In [1]: import numpy as np

In [2]: np.set_printoptions(suppress=True, linewidth=200)

In [3]: A = np.loadtxt("arr.csv", delimiter=",")

In [4]: A.round(1)
Out[4]: 
array([[-0.8,  1.3,  0.6,  0.9,  1.1],
       [ 0.6,  0.1, -0.2, -0.4, -0.3],
       [ 0.2, -0.8, -0.2, -0.3, -0.5],
       [ 0.3, -1.3, -0.4, -0.6, -0.8],
       [-1.3,  1.4,  0.8,  1.3,  1.4],
       [-0.6,  0.5,  0.3,  0.6,  0.6],
       [-0.8,  1.4,  0.6,  0.9,  1.1]])

In [5]: round(np.trace(np.linalg.pinv(A) @ A), 1)
Out[5]: np.float64(2.0)

In [6]: np.unique(A.round(6), axis=0).shape
Out[6]: (7, 5)

In [7]: np.linalg.lstsq(A[:-1].T, A[-1])[2]
Out[7]: np.int32(2)

In [8]: np.allclose(A[:-1].T @ np.linalg.lstsq(A[:-1].T, A[-1])[0], A[-1])
Out[8]: True

In [9]: np.abs(np.diag(np.linalg.qr(A)[1])) > 1e-9
Out[9]: array([ True,  True, False, False, False])

In [10]: np.linalg.matrix_rank(A, rtol=0.1)
Out[10]: np.int64(2)

In [11]: np.argsort(-np.linalg.norm(A, axis=0).round(6), kind="stable")[:3]
Out[11]: array([1, 4, 3])

In [12]: [round(float(x), 1) for x in np.linalg.svd(A, compute_uv=False)[:3]]
Out[12]: [4.8, 0.9, 0.0]

In [13]: np.linalg.cond(A) > 100
Out[13]: np.True_

In [14]: r = np.linalg.matrix_rank(A)

In [15]: r
Out[15]: np.int64(2)

In [16]: N = np.linalg.svd(A)[2][r:].T

In [17]: np.round(N @ N.T, 1)
Out[17]: 
array([[ 0.4, -0.2,  0.2,  0.3,  0.2],
       [-0.2,  0.2, -0.1, -0.1, -0.3],
       [ 0.2, -0.1,  0.9, -0.1, -0.1],
       [ 0.3, -0.1, -0.1,  0.7, -0.2],
       [ 0.2, -0.3, -0.1, -0.2,  0.7]])

In [18]: np.allclose(A @ N, 0)
Out[18]: True

In [19]: np.round(A @ N, 1) + 0
Out[19]: 
array([[0., 0., 0.],
       [0., 0., 0.],
       [0., 0., 0.],
       [0., 0., 0.],
       [0., 0., 0.],
       [0., 0., 0.],
       [0., 0., 0.]])

In [20]: np.linalg.matrix_rank(A.T @ A), np.linalg.matrix_rank(A @ A.T)
Out[20]: (np.int64(2), np.int64(2))

In [21]: f = np.array([1, 2, 3])

In [22]: np.round(np.polyval(f, A[3]), 1)
Out[22]: array([3.7, 2.1, 2.4, 2.2, 2. ])

In [23]: np.round(np.cross(A[3, :3], A[6, :3]), 1)
Out[23]: array([-0.2,  0.1, -0.5])

In [24]: left, sv, Vh = np.linalg.svd(A)

In [25]: evecs = Vh[:(sv > 1e-8).sum()]

In [26]: rng = np.random.default_rng(46)

In [27]: vec = A[2] + 4 * A[4] + rng.integers(2) * np.eye(5)[3]

In [28]: vec.round(1)
Out[28]: array([-5.2,  5. ,  3. ,  6. ,  5.2])

In [29]: np.allclose(evecs.T @ evecs @ vec, vec)
Out[29]: False

In [30]: round(float(np.linalg.norm(vec - evecs.T @ evecs @ vec)), 1)
Out[30]: 0.9

In [31]: np.round(np.diag(evecs.T @ evecs), 1)
Out[31]: array([0.6, 0.8, 0.1, 0.3, 0.3])

In [32]: M = np.array([[4, 5, 6, 7], [8, 9, 10, 11], [12, 13, 14, 15]])

In [33]: left, sv, Vh = np.linalg.svd(M)

In [34]: evecs = Vh[:(sv > 1e-8).sum()]

In [35]: vec = M[2] + 4 * M[1] + rng.integers(2) * np.eye(4)[0]

In [36]: vec
Out[36]: array([45., 49., 54., 59.])

In [37]: np.linalg.matrix_rank(np.vstack([M, vec]))
Out[37]: np.int64(3)

In [38]: left, sv, Vh = np.linalg.svd(M)

In [39]: sv.round(1) + 0
Out[39]: array([35. ,  1.3,  0. ])

In [40]: other = left[:, :2] @ np.diag(sv[:2]) @ Vh[:2]

In [41]: np.round(np.linalg.norm(M - other, 2), 1), round(float(sv[2]), 1)
Out[41]: (np.float64(0.0), 0.0)

In [42]: np.round(np.linalg.norm(M - other) / np.linalg.norm(M), 1)
Out[42]: np.float64(0.0)

In [43]: round(float(np.abs(M - other).max()), 1)
Out[43]: 0.0

In [44]: np.linalg.matrix_rank(M, rtol=0.05)
Out[44]: np.int64(1)

In [45]: th = np.radians(60)

In [46]: Rm = np.eye(4)

In [47]: Rm[2, 2] = Rm[0, 0] = np.cos(th)

In [48]: Rm[2, 0], Rm[0, 2] = -np.sin(th), np.sin(th)

In [49]: Rm.round(1)
Out[49]: 
array([[ 0.5,  0. ,  0.9,  0. ],
       [ 0. ,  1. ,  0. ,  0. ],
       [-0.9,  0. ,  0.5,  0. ],
       [ 0. ,  0. ,  0. ,  1. ]])

In [50]: other = M @ Rm.T

In [51]: np.round(np.linalg.svd(M, compute_uv=False), 1) + 0, np.round(np.linalg.svd(other, compute_uv=False), 1) + 0
Out[51]: (array([35. ,  1.3,  0. ]), array([35. ,  1.3,  0. ]))

In [52]: np.round(np.abs(other - M).max(axis=0), 1)
Out[52]: array([ 6.1,  0. , 17.4,  0. ])

In [53]: left, sv, Vh = np.linalg.svd(A)

In [54]: sv.round(1) + 0
Out[54]: array([4.8, 0.9, 0. , 0. , 0. ])

In [55]: other = left[:, :2] @ np.diag(sv[:2]) @ Vh[:2]

In [56]: other.round(1)
Out[56]: 
array([[-0.8,  1.3,  0.6,  0.9,  1.1],
       [ 0.6,  0.1, -0.2, -0.4, -0.3],
       [ 0.2, -0.8, -0.2, -0.3, -0.5],
       [ 0.3, -1.2, -0.4, -0.6, -0.8],
       [-1.3,  1.4,  0.8,  1.3,  1.4],
       [-0.6,  0.5,  0.3,  0.6,  0.6],
       [-0.8,  1.4,  0.6,  0.9,  1.1]])

In [57]: round(np.linalg.norm(A - other, 2), 1), round(float(sv[2]), 1)
Out[57]: (np.float64(0.0), 0.0)

In [58]: round(np.linalg.norm(A - other) / np.linalg.norm(A), 1)
Out[58]: np.float64(0.0)

In [59]: data = np.array([[0.8, 0.0, 0.0, 0.6],
    ...:     [0.0, 1.0, 0.0, 0.0],
    ...:     [0.0, 0.0, 1.0, 0.0],
    ...:     [-0.6, 0.0, 0.0, 0.8]])

In [60]: np.round(np.sort(np.linalg.eigvals(data).real), 1)
Out[60]: array([0.8, 0.8, 1. , 1. ])

In [61]: np.round(data @ data, 1)
Out[61]: 
array([[ 0.3,  0. ,  0. ,  1. ],
       [ 0. ,  1. ,  0. ,  0. ],
       [ 0. ,  0. ,  1. ,  0. ],
       [-1. ,  0. ,  0. ,  0.3]])

In [62]: round(np.linalg.det(data), 1)
Out[62]: np.float64(1.0)

In [63]: (data != 0).astype(int)
Out[63]: 
array([[1, 0, 0, 1],
       [0, 1, 0, 0],
       [0, 0, 1, 0],
       [1, 0, 0, 1]])
